$ python -q
>>> import numpy as np
>>> np.set_printoptions(suppress=True, linewidth=200)
>>> rnd = lambda a: np.round(a, 2) + 0
>>> F = np.loadtxt("sample9.csv", delimiter=",")
>>> F
array([[ 5.,  3., -1., -3., -4., -1.,  1.,  1.,  4.,  0.,  2., -2.],
       [ 1.,  4.,  1., -2., -3.,  4.,  1.,  6.,  1.,  1.,  2.,  0.],
       [-1.,  0., -3., -1.,  0., -1., -1.,  0., -2.,  4.,  1., -4.],
       [ 1.,  2., -6.,  4.,  0.,  1., -3.,  0., -3.,  3.,  3., -4.],
       [-4.,  4., -4., -1.,  7.,  0., -3., -1., -1.,  6.,  0.,  0.],
       [ 6.,  4., -6.,  1.,  1.,  3., -1.,  4.,  2.,  3.,  4., -2.],
       [ 1.,  2.,  2., -2., -1.,  0.,  2.,  1.,  2.,  0.,  2.,  0.],
       [ 0.,  2., -1., -3., -1., -1.,  1.,  1.,  0.,  4.,  3., -4.],
       [ 5.,  2., -6.,  3., -1.,  3.,  0.,  3.,  1.,  2.,  2., -3.],
       [-2.,  0., -1.,  1.,  0., -1., -2., -1., -2.,  2.,  1., -2.],
       [ 0.,  4., -2., -4.,  4.,  1.,  2.,  1.,  2.,  0.,  2.,  2.],
       [-3.,  4., -5., -3.,  0.,  4.,  0.,  5., -4.,  7.,  1., -3.],
       [ 4., -2., -2.,  2.,  3.,  2., -2.,  0.,  2.,  2.,  0.,  1.],
       [-1.,  2., -3., -4.,  2.,  1.,  3.,  1., -1.,  4.,  0., -1.],
       [ 3.,  1., -6., -2.,  2.,  4.,  4.,  4.,  1.,  5.,  1., -2.],
       [ 1.,  0., -1., -2.,  4., -2., -4., -2.,  3.,  0., -2.,  2.],
       [ 0.,  2., -3.,  0.,  1.,  2.,  2.,  3., -1.,  4.,  1., -3.],
       [ 1.,  0., -1., -2.,  4., -2., -4., -2.,  3.,  0., -2.,  2.],
       [ 4.,  1., -5.,  2.,  5.,  3., -2.,  3.,  4.,  3.,  0.,  0.],
       [ 2.,  0., -1.,  0., -1.,  1.,  1.,  2.,  2.,  1.,  0., -1.],
       [ 1.,  1., -4., -2.,  2., -5., -8., -5.,  1.,  1., -1., -1.],
       [ 1.,  1., -7., -1.,  2.,  3.,  2.,  3., -1.,  7.,  2., -4.],
       [ 0.,  2.,  0.,  1.,  1.,  0., -3.,  1.,  1.,  2.,  3.,  0.],
       [ 2.,  2.,  1., -2., -1.,  4.,  1.,  3.,  0.,  2.,  2.,  0.],
       [ 2.,  2., -1.,  0.,  1.,  5., -1.,  4.,  1.,  7., -1., -1.],
       [ 1.,  6., -2., -2.,  1.,  8.,  5.,  7.,  0.,  7.,  3., -1.],
       [ 0.,  1., -1., -2.,  4.,  1.,  0., -1.,  1.,  4., -1.,  2.],
       [-3.,  7., -1.,  0.,  2.,  4.,  4.,  5., -1.,  2.,  4.,  1.],
       [-3.,  3., -2.,  0.,  2.,  2.,  1.,  2., -2.,  0.,  1.,  2.],
       [ 3.,  2., -4.,  1., -3.,  0., -2.,  2.,  1., -2.,  1., -1.],
       [ 0.,  1., -1., -2.,  4.,  1.,  0., -1.,  1.,  4., -1.,  2.],
       [ 2.,  1., -3., -1.,  0.,  1.,  1.,  2.,  0.,  4.,  4., -4.],
       [ 4.,  7., -8., -1.,  0.,  5.,  4.,  7.,  1.,  4.,  5., -3.],
       [ 0., -1., -1.,  1.,  2., -1., -4., -2.,  0.,  4.,  0., -1.],
       [ 4.,  1., -1.,  2.,  2.,  3., -1.,  3.,  3.,  0.,  3.,  2.],
       [-3.,  1.,  0., -1., -1.,  1., -3.,  0., -4.,  4.,  0., -2.],
       [ 0.,  5., -6., -7.,  3.,  0., -5.,  0., -1.,  3., -2.,  1.],
       [ 2.,  0., -1.,  0., -1.,  1.,  1.,  2.,  2.,  1.,  0., -1.],
       [ 2.,  3.,  2., -4., -3.,  3.,  2.,  4.,  2.,  3.,  1., -1.],
       [-2.,  1., -2., -1.,  4.,  0., -2., -2., -1.,  6.,  0.,  0.],
       [ 0., -1., -3.,  3.,  1.,  1., -2.,  0., -2.,  2.,  2., -2.],
       [ 0., -1., -1.,  1.,  2., -1., -4., -2.,  0.,  4.,  0., -1.],
       [ 1.,  0., -2., -2.,  0.,  0.,  1.,  1.,  0.,  2.,  0., -2.],
       [ 3.,  1., -5.,  3., -1.,  1., -3.,  1., -1., -3.,  2.,  0.],
       [-4.,  5., -3.,  2.,  3.,  4.,  2.,  4., -3.,  2.,  2.,  1.],
       [-4.,  4., -2., -1.,  4.,  4., -2.,  1., -4., 10.,  0., -1.],
       [ 3., -1., -3.,  0.,  5.,  0., -4., -1.,  3.,  0., -1.,  2.]])
>>> proj = F @ np.linalg.solve(F.T @ F, F.T)
>>> rnd(np.trace(proj))
np.float64(12.0)
>>> M2 = np.c_[F[:, :10] @ np.array([[3, 1, 1, 1, 3, 2, 2, 2, 0, 0],
...     [1, 0, 3, 0, 2, 0, 0, 0, 1, 2],
...     [3, 2, 0, 3, 1, 1, 3, 1, 1, 2],
...     [0, 2, 0, 0, 0, 0, 2, 1, 2, 3],
...     [1, 1, 0, 0, 1, 2, 3, 0, 2, 1],
...     [0, 2, 1, 2, 1, 3, 2, 1, 3, 2],
...     [1, 2, 0, 2, 2, 2, 3, 1, 2, 3],
...     [0, 2, 3, 0, 2, 2, 3, 1, 3, 1],
...     [3, 0, 2, 0, 1, 0, 1, 2, 3, 2],
...     [2, 1, 2, 1, 1, 3, 2, 2, 0, 1]]), np.array([1, 3, -1, 3, -2, 2, -2, 0, -2, 3, 3, -2, 3, -2, 2, -3, 1, -2, 0, -1, 3, 0, 3, -1, -2, -1, 0, -1, 3, 2, -2, 3, 1, -2, -2, 2, 0, 0, 2, -3, -2, -1, 0, -3, 0, 1, 3])]
>>> M2
array([[ 24.,  -5.,  24.,   2.,  23.,   2.,  -3.,  15.,   2.,   1.,   1.],
       [ 13.,  19.,  39.,  15.,  29.,  26.,  24.,  16.,  30.,  21.,   3.],
       [-11.,  -9.,   2., -10.,  -7.,   2., -12.,  -4., -16., -14.,  -1.],
       [-19.,  -4.,   8., -18.,  -4.,   2., -12.,  -2.,  -8.,  -6.,   3.],
       [ -7.,  -9.,  15., -16.,  -4.,  12.,  -2.,  -7.,   0.,  -2.,  -2.],
       [ 16.,  12.,  43.,  -5.,  35.,  32.,  22.,  23.,  27.,  14.,   2.],
       [ 18.,   6.,  14.,  11.,  16.,   8.,  12.,   9.,  11.,  12.,  -2.],
       [  7.,  -3.,  16.,   1.,   9.,  10.,   0.,   5.,  -5.,  -2.,   0.],
       [  5.,  12.,  29.,  -5.,  24.,  23.,  15.,  19.,  21.,  13.,  -2.],
       [-13.,  -8.,  -6.,  -9., -14.,  -8., -14.,  -8., -15., -10.,   3.],
       [ 10.,   0.,  20.,   0.,  19.,  15.,  11.,   2.,  18.,   9.,   3.],
       [-18.,   6.,  34.,  -3.,  11.,  32.,   6.,   1.,   8.,   1.,  -2.],
       [ 15.,   9.,   8.,   0.,  11.,  20.,  19.,  16.,  14.,   5.,   3.],
       [  0.,   1.,  15.,   2.,  12.,  22.,   8.,   2.,   4.,   2.,  -2.],
       [ 11.,  18.,  34.,   6.,  33.,  47.,  33.,  22.,  30.,  17.,   2.],
       [  9., -17.,  -1., -14.,  -5.,  -9., -12.,  -3.,  -8., -16.,  -3.],
       [  1.,  13.,  23.,   3.,  17.,  27.,  20.,  10.,  17.,  14.,   1.],
       [  9., -17.,  -1., -14.,  -5.,  -9., -12.,  -3.,  -8., -16.,  -2.],
       [ 19.,  14.,  33.,  -6.,  26.,  33.,  31.,  23.,  36.,  17.,   0.],
       [ 11.,   8.,  15.,   4.,  14.,  13.,  13.,  13.,  14.,   9.,  -1.],
       [ -9., -44., -12., -36., -26., -36., -54., -18., -46., -46.,   3.],
       [ -2.,  10.,  28.,  -3.,  19.,  39.,  19.,  14.,  15.,   7.,   0.],
       [  7.,   1.,  15.,  -4.,   4.,   4.,   4.,   5.,   6.,   4.,   3.],
       [ 15.,  17.,  25.,  17.,  24.,  29.,  24.,  15.,  20.,  15.,  -1.],
       [ 22.,  24.,  41.,  14.,  29.,  47.,  38.,  27.,  31.,  23.,  -2.],
       [ 23.,  41.,  62.,  28.,  53.,  71.,  61.,  32.,  57.,  48.,  -1.],
       [ 13.,   2.,  11.,   3.,   9.,  20.,  13.,   7.,   7.,   5.,   0.],
       [  2.,  25.,  39.,  12.,  29.,  33.,  35.,   8.,  42.,  39.,  -1.],
       [-15.,   5.,  10.,  -3.,   3.,   8.,   5.,  -7.,  13.,   9.,   3.],
       [ -7.,  -8.,  13., -15.,   5., -10., -16.,   1.,  -1.,  -8.,   2.],
       [ 13.,   2.,  11.,   3.,   9.,  20.,  13.,   7.,   7.,   5.,  -2.],
       [  7.,   6.,  20.,   1.,  16.,  22.,  12.,  12.,   7.,   4.,   3.],
       [ 10.,  22.,  61.,   2.,  50.,  49.,  34.,  25.,  44.,  30.,   1.],
       [  2.,  -8.,  -2.,  -9., -10.,   0.,  -7.,   1., -13., -11.,  -2.],
       [ 20.,  18.,  25.,   5.,  25.,  24.,  30.,  20.,  33.,  20.,  -2.],
       [-16.,  -6.,   1.,  -3., -13.,   1., -14.,  -9., -18., -13.,   2.],
       [-12., -30.,  19., -25.,  -1.,  -1., -33., -14., -22., -34.,   0.],
       [ 11.,   8.,  15.,   4.,  14.,  13.,  13.,  13.,  14.,   9.,   0.],
       [ 26.,  16.,  36.,  21.,  31.,  30.,  25.,  21.,  22.,  18.,   2.],
       [  0.,  -6.,   5.,  -6.,  -5.,  12.,  -1.,  -1.,  -8.,  -5.,  -3.],
       [-13.,   1.,  -2.,  -9.,  -7.,   4.,  -2.,  -1.,  -3.,  -4.,  -2.],
       [  2.,  -8.,  -2.,  -9., -10.,   0.,  -7.,   1., -13., -11.,  -1.],
       [  2.,  -1.,   8.,  -1.,   7.,  10.,   2.,   4.,  -1.,  -4.,   0.],
       [-18.,  -7.,   2., -19.,  -2., -11., -17.,  -5.,  -3., -11.,  -3.],
       [-16.,  19.,  25.,   1.,  13.,  25.,  23.,  -1.,  31.,  27.,   0.],
       [ -4.,  10.,  27.,   4.,   6.,  38.,  17.,   4.,   7.,  10.,   1.],
       [  9.,  -8.,   3., -14.,   2.,   3.,   0.,   4.,   4., -10.,   3.]])
>>> print(rnd(np.linalg.norm(M2 - F @ np.linalg.lstsq(F, M2)[0], axis=0)))
[ 0.    0.    0.    0.    0.    0.    0.    0.    0.    0.   12.93]
>>> print(rnd(np.linalg.norm(np.linalg.qr(F)[0].T @ M2, axis=0) ** 2 / ((M2 ** 2).sum(axis=0) + 1e-12)))
[1.   1.   1.   1.   1.   1.   1.   1.   1.   1.   0.13]
>>> print(np.linalg.matrix_rank(np.c_[F, M2]))
13
>>> np.linalg.matrix_rank(M2)
np.int64(11)
